$ python -q
>>> import numpy as np
>>> import numpy.linalg as la
>>> np.set_printoptions(precision=1, suppress=True, linewidth=140)
>>> mat = np.loadtxt("block3.csv", delimiter=",")
>>> mat
array([[ 9.4, -0.2,  8.4, 10.2,  4.2],
       [ 3.8,  2.6,  2.8,  7.4,  1.4],
       [ 6.1,  1.5,  5.1,  8.5,  2.5],
       [ 7.2,  0.9,  6.2,  9.1,  3.1],
       [ 6.8,  1.1,  5.8,  8.9,  2.9],
       [12.2, -1.6, 11.2, 11.6,  5.6],
       [ 6.7,  1.1,  5.7,  8.9,  2.9],
       [ 4.4,  2.3,  3.4,  7.7,  1.7],
       [ 8.5,  0.2,  7.5,  9.8,  3.8],
       [ 8.3,  0.3,  7.3,  9.7,  3.7],
       [ 3.7,  2.7,  2.7,  7.3,  1.3],
       [ 5.5,  1.7,  4.5,  8.3,  2.3],
       [ 6.5,  1.2,  5.5,  8.8,  2.8],
       [ 8.4,  0.3,  7.4,  9.7,  3.7],
       [ 5.2,  1.9,  4.2,  8.1,  2.1],
       [ 8. ,  0.5,  7. ,  9.5,  3.5],
       [ 5. ,  2. ,  4. ,  8. ,  2. ]])
>>> x0 = np.array([2, 3, 3, -6, 8])
>>> a = np.maximum(mat @ x0, 0)
>>> mat * (a > 1e-9)[:, None]
array([[ 9.4, -0.2,  8.4, 10.2,  4.2],
       [ 0. ,  0. ,  0. ,  0. ,  0. ],
       [ 6.1,  1.5,  5.1,  8.5,  2.5],
       [ 7.2,  0.9,  6.2,  9.1,  3.1],
       [ 6.8,  1.1,  5.8,  8.9,  2.9],
       [12.2, -1.6, 11.2, 11.6,  5.6],
       [ 6.7,  1.1,  5.7,  8.9,  2.9],
       [ 0. ,  0. ,  0. ,  0. ,  0. ],
       [ 8.5,  0.2,  7.5,  9.8,  3.8],
       [ 8.3,  0.3,  7.3,  9.7,  3.7],
       [ 0. ,  0. ,  0. ,  0. ,  0. ],
       [ 0. ,  0. ,  0. ,  0. ,  0. ],
       [ 6.5,  1.2,  5.5,  8.8,  2.8],
       [ 8.4,  0.3,  7.4,  9.7,  3.7],
       [ 0. ,  0. ,  0. ,  0. ,  0. ],
       [ 8. ,  0.5,  7. ,  9.5,  3.5],
       [ 0. ,  0. ,  0. ,  0. ,  0. ]])
>>> mat.T @ a
array([ 973.1,  -16.4,  868.3, 1064.4,  435.6])
>>> a
array([15.8,  0. ,  1. ,  5.9,  4.1, 28.4,  3.6,  0. , 11.7, 10.8,  0. ,  0. ,  2.7, 11.3,  0. ,  9.5,  0. ])
>>> np.maximum(mat @ x0, 0) - np.maximum(-mat @ x0, 0)
array([15.8, -9.4,  1. ,  5.9,  4.1, 28.4,  3.6, -6.7, 11.7, 10.8, -9.8, -1.8,  2.7, 11.3, -3.1,  9.5, -4. ])
>>> np.maximum(mat @ (3 * x0), 0)
array([47.4,  0. ,  3. , 17.7, 12.3, 85.2, 10.8,  0. , 35.1, 32.4,  0. ,  0. ,  8.1, 33.9,  0. , 28.5,  0. ])
>>> print(np.unique(mat.round(6), axis=0).shape)
(17, 5)
>>> round(float(np.trace(la.pinv(mat) @ mat)), 1)
3.0
>>> la.lstsq(mat[:-1].T, mat[-1])[2]
np.int32(3)
>>> np.abs(np.diag(la.qr(mat)[1])) > 1e-9
array([ True,  True,  True, False, False])
>>> feats = np.load("dump.npy")
>>> feats
array([[2, 1, 4, 1, 0, 2, 1, 2, 2, 3, 2, 2],
       [1, 2, 1, 4, 1, 0, 2, 1, 2, 2, 3, 2],
       [4, 1, 2, 1, 4, 1, 0, 2, 1, 2, 2, 3],
       [1, 4, 1, 2, 1, 4, 1, 0, 2, 1, 2, 2],
       [0, 1, 4, 1, 2, 1, 4, 1, 0, 2, 1, 2],
       [2, 0, 1, 4, 1, 2, 1, 4, 1, 0, 2, 1],
       [1, 2, 0, 1, 4, 1, 2, 1, 4, 1, 0, 2],
       [2, 1, 2, 0, 1, 4, 1, 2, 1, 4, 1, 0],
       [2, 2, 1, 2, 0, 1, 4, 1, 2, 1, 4, 1],
       [3, 2, 2, 1, 2, 0, 1, 4, 1, 2, 1, 4],
       [2, 3, 2, 2, 1, 2, 0, 1, 4, 1, 2, 1],
       [2, 2, 3, 2, 2, 1, 2, 0, 1, 4, 1, 2]])
>>> # symmetric, so the eigenvalues are real
>>> other = np.array([[5, 0, 5],
...     [6, 3, 2],
...     [9, 2, 9],
...     [8, 1, 9],
...     [3, 5, 5],
...     [2, 7, 2],
...     [9, 8, 1],
...     [1, 3, 1],
...     [8, 9, 8],
...     [5, 5, 6],
...     [7, 6, 9],
...     [9, 6, 0]])
>>> np.vstack([feats, other.T]).shape
(15, 12)
>>> np.einsum("ik,kj->ij", feats, other)
array([[138,  97, 116],
       [145,  94, 117],
       [127,  90, 111],
       [127, 104,  94],
       [130,  92,  85],
       [102,  72,  95],
       [113, 106,  81],
       [ 91,  89,  87],
       [144, 105, 106],
       [133,  90,  90],
       [130,  96, 118],
       [144,  94, 114]])
>>> np.einsum("ij,ij->i", feats, feats)
array([52, 49, 61, 53, 49, 49, 49, 49, 53, 61, 49, 52])
>>> la.matrix_rank(np.vstack([feats, other.T]))
np.int64(12)
